% python3 -q
>>> import numpy as np
>>> from numpy import linalg as LA
>>> np.set_printoptions(precision=2, suppress=True, linewidth=120, sign=" ")
>>> rnd = lambda a: np.round(a, 2) + 0
>>> J = np.loadtxt("sample12.csv", delimiter=",")
>>> print(J)
[[ 0.  0.  0.  0.  0.  3.  0.]
 [ 0.  0.  0.  0.  2.  0.  0.]
 [ 1.  0.  0.  0.  0.  0.  0.]
 [ 0.  0.  0.  0.  0.  0.  1.]
 [ 0.  0.  1.  0.  0.  0.  0.]
 [ 0.  0.  0. -1.  0.  0.  0.]
 [ 0.  1.  0.  0.  0.  0.  0.]]
>>> vec = np.array([3, -2, 2, -2, 0, 3, 1])
>>> rhs = J @ vec
>>> beta, lr = np.zeros(7), 1 / LA.norm(J, 2) ** 2
>>> for i in range(30):
...     beta -= lr * J.T @ (J @ beta - rhs)
...     if i % 10 == 0: print(i, round(LA.norm(J @ beta - rhs), 2))
... 
0 4.17
10 1.28
20 0.4
>>> print(rnd(beta))
[ 2.91 -1.94  1.94 -1.94  0.    3.    0.97]
>>> print(rnd(LA.cond(J)))
3.0
>>> u = np.array([1, 2, 2, 0, 1, 1, 0])
>>> other = J + np.outer(u, np.eye(7)[5])
>>> print(LA.matrix_rank(LA.inv(other) - LA.inv(J), tol=1e-8))
1
>>> print(other)
[[ 0.  0.  0.  0.  0.  4.  0.]
 [ 0.  0.  0.  0.  2.  2.  0.]
 [ 1.  0.  0.  0.  0.  2.  0.]
 [ 0.  0.  0.  0.  0.  0.  1.]
 [ 0.  0.  1.  0.  0.  1.  0.]
 [ 0.  0.  0. -1.  0.  1.  0.]
 [ 0.  1.  0.  0.  0.  0.  0.]]
>>> print(rnd(LA.det(other) / LA.det(J)), rnd(1 + LA.solve(J, u)[5]))
1.33 1.33
>>> print(LA.matrix_rank(other - J))
1
>>> W1 = np.array([[3, 0], [-3, -3], [0, 2], [0, -3], [-2, -1], [-3, 1], [0, -2]])
>>> beta = np.array([2, 0])
>>> hid = np.maximum(other @ W1 + beta, 0)
>>> print(hid)
[[ 0.  4.]
 [ 0.  0.]
 [ 0.  2.]
 [ 2.  0.]
 [ 0.  3.]
 [ 0.  4.]
 [ 0.  0.]]
>>> print((hid > 0).astype(int))
[[ 0  1]
 [ 0  0]
 [ 0  1]
 [ 1  0]
 [ 0  1]
 [ 0  1]
 [ 0  0]]
>>> print(rnd((hid > 0).mean(axis=0)))
[ 0.14  0.57]
>>> cent = np.array([[0, 1], [0, 1]])
>>> print(W1 @ cent)
[[ 0  3]
 [ 0 -6]
 [ 0  2]
 [ 0 -3]
 [ 0 -3]
 [ 0 -2]
 [ 0 -2]]
>>> F = np.load("w.npy")
>>> print(rnd(F))
[[ 0.89 -0.11  0.25  0.04  0.   -0.09 -0.1  -0.04]
 [-0.11  0.72  0.2   0.02 -0.19  0.11 -0.21 -0.24]
 [ 0.25  0.2   0.38 -0.03 -0.03  0.34  0.11  0.05]
 [ 0.04  0.02 -0.03  0.72 -0.23 -0.13  0.32 -0.16]
 [ 0.   -0.19 -0.03 -0.23  0.6   0.11  0.11 -0.36]
 [-0.09  0.11  0.34 -0.13  0.11  0.52  0.27  0.11]
 [-0.1  -0.21  0.11  0.32  0.11  0.27  0.51  0.01]
 [-0.04 -0.24  0.05 -0.16 -0.36  0.11  0.01  0.66]]
>>> # rows and columns are dependent
>>> vec = np.array([3, -2, 3, -1, -3, 1, 1, 0])
>>> print(rnd(np.trace(F)))
5.0
>>> print(rnd(F @ vec))
[ 3.42 -0.71  2.07  0.14 -1.07  1.11  0.6   1.85]
>>> print(rnd((vec - F @ vec) @ (F @ vec)))
0.0
>>> rng = np.random.default_rng(99)
>>> lab = rng.permutation(8)
>>> print(lab)
[ 0  3  4  7  2  6  5  1]
>>> other = F[lab][:, lab]
>>> print(rnd(other))
[[ 0.89  0.04  0.   -0.04  0.25 -0.1  -0.09 -0.11]
 [ 0.04  0.72 -0.23 -0.16 -0.03  0.32 -0.13  0.02]
 [ 0.   -0.23  0.6  -0.36 -0.03  0.11  0.11 -0.19]
 [-0.04 -0.16 -0.36  0.66  0.05  0.01  0.11 -0.24]
 [ 0.25 -0.03 -0.03  0.05  0.38  0.11  0.34  0.2 ]
 [-0.1   0.32  0.11  0.01  0.11  0.51  0.27 -0.21]
 [-0.09 -0.13  0.11  0.11  0.34  0.27  0.52  0.11]
 [-0.11  0.02 -0.19 -0.24  0.2  -0.21  0.11  0.72]]
>>> print(np.allclose(other, F))
False
>>> ev, evecs = LA.eigh(F)
>>> vec = np.array([1, 0, -1, -2, 2, 1, 1, -1])
>>> print(rnd(LA.eigvalsh(F[1:, 1:])))
[ 0.    0.    0.11  1.    1.    1.    1.  ]
>>> print(rnd(evecs * np.abs(ev) @ evecs.T))
[[ 0.89 -0.11  0.25  0.04  0.   -0.09 -0.1  -0.04]
 [-0.11  0.72  0.2   0.02 -0.19  0.11 -0.21 -0.24]
 [ 0.25  0.2   0.38 -0.03 -0.03  0.34  0.11  0.05]
 [ 0.04  0.02 -0.03  0.72 -0.23 -0.13  0.32 -0.16]
 [ 0.   -0.19 -0.03 -0.23  0.6   0.11  0.11 -0.36]
 [-0.09  0.11  0.34 -0.13  0.11  0.52  0.27  0.11]
 [-0.1  -0.21  0.11  0.32  0.11  0.27  0.51  0.01]
 [-0.04 -0.24  0.05 -0.16 -0.36  0.11  0.01  0.66]]
>>> T = np.stack([F, -1 * F, F[::-1]])
>>> print(rnd(LA.det(T)))
[ 0.  0.  0.]
>>> print(LA.matrix_rank(T))
[ 5  5  5]
>>> vec = np.array([-3, 0, 0, -3, 1, 1, 2, -1])
>>> print(rnd(F @ (2 * vec)))
[-6.06  0.04 -0.38 -3.67  3.91  3.47  1.43 -0.58]
>>> print(rnd(F @ np.ones(8)))
[ 0.85  0.31  1.27  0.54  0.01  1.23  1.02  0.04]
>>> print(rnd((F * vec).sum(axis=1)))
[-3.03  0.02 -0.19 -1.83  1.96  1.73  0.72 -0.29]
>>> print(rnd(np.einsum("ij,j->i", F, vec)))
[-3.03  0.02 -0.19 -1.83  1.96  1.73  0.72 -0.29]
>>> print(rnd(F @ np.eye(8)[1]))
[-0.11  0.72  0.2   0.02 -0.19  0.11 -0.21 -0.24]
>>> print(np.sign((F @ vec).round(6)))
[-1.  1. -1. -1.  1.  1.  1. -1.]
>>> print(rnd(F * vec))
[[-2.67  0.    0.   -0.12  0.   -0.09 -0.19  0.04]
 [ 0.34  0.    0.   -0.06 -0.19  0.11 -0.41  0.24]
 [-0.76  0.    0.    0.1  -0.03  0.34  0.22 -0.05]
 [-0.12  0.    0.   -2.16 -0.23 -0.13  0.64  0.16]
 [-0.01  0.    0.    0.69  0.6   0.11  0.21  0.36]
 [ 0.28  0.    0.    0.4   0.11  0.52  0.54 -0.11]
 [ 0.29  0.    0.   -0.96  0.11  0.27  1.02 -0.01]
 [ 0.11  0.    0.    0.49 -0.36  0.11  0.02 -0.66]]
>>> A = np.array([[5, 1, 3, 4, 4, 4, 2, 2, 1, 5],
...     [5, 3, 3, 2, 2, 0, 3, 1, 1, 1],
...     [5, 5, 2, 1, 0, 0, 4, 2, 4, 3],
...     [5, 3, 3, 2, 3, 3, 3, 0, 3, 2],
...     [1, 4, 5, 2, 4, 5, 1, 4, 1, 0],
...     [3, 0, 5, 0, 1, 2, 2, 3, 0, 0],
...     [3, 0, 4, 4, 1, 4, 2, 2, 4, 4],
...     [2, 4, 0, 1, 1, 1, 0, 4, 3, 2],
...     [1, 2, 2, 4, 0, 3, 5, 4, 3, 3],
...     [2, 0, 3, 3, 0, 5, 3, 2, 3, 2]])
>>> print(A)
[[ 5  1  3  4  4  4  2  2  1  5]
 [ 5  3  3  2  2  0  3  1  1  1]
 [ 5  5  2  1  0  0  4  2  4  3]
 [ 5  3  3  2  3  3  3  0  3  2]
 [ 1  4  5  2  4  5  1  4  1  0]
 [ 3  0  5  0  1  2  2  3  0  0]
 [ 3  0  4  4  1  4  2  2  4  4]
 [ 2  4  0  1  1  1  0  4  3  2]
 [ 1  2  2  4  0  3  5  4  3  3]
 [ 2  0  3  3  0  5  3  2  3  2]]
>>> u = np.array([-1, -9, 9])
>>> print(np.convolve(A[4], u))
[ -1 -13 -32 -11  23 -23 -10  32 -28  27   9   0]
>>> print(np.polyval(u, A[4]))
[ -1 -43 -61 -13 -43 -61  -1 -43  -1   9]
>>> vec = np.array([1, 1, 0, 2, 0, 1, 2, 0, 1, 2])
>>> rhs = A @ vec
>>> print(rhs)
[ 33  21  30  28  17   9  31  16  33  26]
>>> print(rnd(LA.solve(A.T, A[3])))
[ 0.  0.  0.  1.  0.  0.  0.  0.  0.  0.]
>>> print(rnd(LA.solve(A, rhs)))
[ 1.  1.  0.  2.  0.  1.  2.  0.  1.  2.]
>>> K = np.load("x.npy")
>>> print(K)
[[ 0  0  0  0  1  0]
 [ 0  0  0  1  0  0]
 [ 1  0  0  0  0  0]
 [ 0  1  0  0  0  0]
 [ 0  0  1  0  0  0]
 [ 0  0  0  0  0  1]]
>>> # 3 blocks once reordered
>>> print(LA.matrix_power(K, 100))
[[ 0  0  0  0  1  0]
 [ 0  1  0  0  0  0]
 [ 1  0  0  0  0  0]
 [ 0  0  0  1  0  0]
 [ 0  0  1  0  0  0]
 [ 0  0  0  0  0  1]]
>>> print(K @ np.ones(6))
[ 1.  1.  1.  1.  1.  1.]
>>> pr = np.eye(6)[0]
>>> for _ in range(4):
...     pr = pr @ K
...     print(pr.round(2))
... 
[ 0.  0.  0.  0.  1.  0.]
[ 0.  0.  1.  0.  0.  0.]
[ 1.  0.  0.  0.  0.  0.]
[ 0.  0.  0.  0.  1.  0.]
>>> data = np.array([[1.0, 0.7, 0.49, 0.34, 0.24],
...     [0.7, 1.0, 0.7, 0.49, 0.34],
...     [0.49, 0.7, 1.0, 0.7, 0.49],
...     [0.34, 0.49, 0.7, 1.0, 0.7],
...     [0.24, 0.34, 0.49, 0.7, 1.0]])
>>> ev, evecs = LA.eigh(data)
>>> print(rnd(LA.svd(data, compute_uv=False)))
[ 3.1   1.02  0.43  0.25  0.19]
>>> print(np.unique(ev.round(6) + 0, return_counts=True)[1])
[ 1  1  1  1  1]
>>> print((ev > 1e-8).sum(), (ev < -1e-8).sum())
5 0
>>> print(rnd(evecs.T @ evecs))
[[ 1.  0.  0.  0.  0.]
 [ 0.  1.  0.  0.  0.]
 [ 0.  0.  1.  0.  0.]
 [ 0.  0.  0.  1.  0.]
 [ 0.  0.  0.  0.  1.]]
>>> E = np.array([[2, 0, 2, 2, 0, 2, 1, 0, 2],
...     [2, 1, 0, 0, 0, 0, 2, 0, 1],
...     [0, 2, 2, 0, 1, 0, 1, 0, 2],
...     [1, 2, 1, 1, 1, 1, 0, 0, 2],
...     [2, 2, 2, 2, 1, 1, 1, 1, 1],
...     [0, 1, 1, 0, 1, 1, 1, 0, 1]])
>>> print(E.shape)
(6, 9)
>>> print(np.count_nonzero(E))
37
>>> print(rnd(E.mean(axis=0)))
[ 1.17  1.33  1.33  0.83  0.67  0.83  1.    0.17  1.5 ]
>>> print(np.diff(E, axis=0))
[[ 0  1 -2 -2  0 -2  1  0 -1]
 [-2  1  2  0  1  0 -1  0  1]
 [ 1  0 -1  1  0  1 -1  0  0]
 [ 1  0  1  1  0  0  1  1 -1]
 [-2 -1 -1 -2  0  0  0 -1  0]]
>>> left, sv, Vt = LA.svd(E, full_matrices=False)
>>> print(rnd(sv))
[ 8.01  3.03  2.41  1.81  1.3   0.96]
>>> print(rnd(left.T @ left))
[[ 1.  0.  0.  0.  0.  0.]
 [ 0.  1.  0.  0.  0.  0.]
 [ 0.  0.  1.  0.  0.  0.]
 [ 0.  0.  0.  1.  0.  0.]
 [ 0.  0.  0.  0.  1.  0.]
 [ 0.  0.  0.  0.  0.  1.]]
>>> print(rnd(sv / sv[0]))
[ 1.    0.38  0.3   0.23  0.16  0.12]
>>> print((sv > 1e-8).sum())
6
>>> print(rnd(Vt @ Vt.T))
[[ 1.  0.  0.  0.  0.  0.]
 [ 0.  1.  0.  0.  0.  0.]
 [ 0.  0.  1.  0.  0.  0.]
 [ 0.  0.  0.  1.  0.  0.]
 [ 0.  0.  0.  0.  1.  0.]
 [ 0.  0.  0.  0.  0.  1.]]
>>> print(left.shape, sv.shape, Vt.shape)
(6, 6) (6,) (6, 9)
>>> print(rnd(left.T @ E @ Vt.T))
[[ 8.01  0.    0.    0.    0.    0.  ]
 [ 0.    3.03  0.    0.    0.    0.  ]
 [ 0.    0.    2.41  0.    0.    0.  ]
 [ 0.    0.    0.    1.81  0.    0.  ]
 [ 0.    0.    0.    0.    1.3   0.  ]
 [ 0.    0.    0.    0.    0.    0.96]]
>>> print(rnd(np.abs(Vt[0])))
[ 0.38  0.4   0.44  0.31  0.2   0.28  0.28  0.07  0.46]
>>> print(rnd(np.sqrt((sv ** 2).sum())), rnd(LA.norm(E)))
9.22 9.22
>>> print(np.allclose(left * sv @ Vt, E))
True
>>> feats = np.load("block17.npy")
>>> print(feats)
[[ 0 -3  0  0  0  0  0  0]
 [ 0  0  0  0  0  3  0  0]
 [ 0  0  0  1  0  0  0  0]
 [ 0  0  0  0  0  0  1  0]
 [ 0  0  0  0  0  0  0  0]
 [ 1  0  0  0  0  0  0  0]
 [ 0  0  0  0  0  0  0  0]
 [ 0  0 -3  0  0  0  0  0]]
>>> # splits into 3 blocks
>>> left, sv, Vt = LA.svd(feats)
>>> print(np.argmax(sv[:-1] / (sv[1:] + 1e-6)) + 1)
6
>>> print(sv)
[ 3.  3.  3.  1.  1.  1.  0.  0.]
>>> other = left[:, :6] @ np.diag(sv[:6]) @ Vt[:6]
>>> print(other)
[[ 0. -3.  0.  0.  0.  0.  0.  0.]
 [ 0.  0.  0.  0.  0.  3.  0.  0.]
 [ 0.  0.  0.  1.  0.  0.  0.  0.]
 [ 0.  0.  0.  0.  0.  0.  1.  0.]
 [ 0.  0.  0.  0.  0.  0.  0.  0.]
 [ 1.  0.  0.  0.  0.  0.  0.  0.]
 [ 0.  0.  0.  0.  0.  0.  0.  0.]
 [ 0.  0. -3.  0.  0.  0.  0.  0.]]
>>> print(np.abs(feats - other).max())
0.0
>>> print(LA.matrix_rank(other))
6
>>> print(LA.matrix_rank(feats, rtol=0.05))
6
>>> rank = LA.matrix_rank(other)
>>> print(rank)
6
>>> N = LA.svd(other)[2][rank:].T
>>> print([int(LA.matrix_rank(other[:i])) for i in range(1, len(other) + 1)])
[1, 2, 3, 4, 4, 5, 5, 6]
>>> print(other @ N)
[[ 0.  0.]
 [ 0.  0.]
 [ 0.  0.]
 [ 0.  0.]
 [ 0.  0.]
 [ 0.  0.]
 [ 0.  0.]
 [ 0.  0.]]
>>> print([int(LA.matrix_rank(other[:, :j + 1])) for j in range(8)])
[1, 2, 3, 4, 4, 5, 6, 6]
>>> rank = LA.matrix_rank(feats)
>>> print(rank)
6
>>> N = LA.svd(feats)[2][rank:].T
>>> print(feats @ N)
[[ 0.  0.]
 [ 0.  0.]
 [ 0.  0.]
 [ 0.  0.]
 [ 0.  0.]
 [ 0.  0.]
 [ 0.  0.]
 [ 0.  0.]]
>>> print(LA.matrix_rank(feats.T @ feats), LA.matrix_rank(feats @ feats.T))
6 6
>>> print([int(LA.matrix_rank(feats[:, :j + 1])) for j in range(8)])
[1, 2, 3, 4, 4, 5, 6, 6]
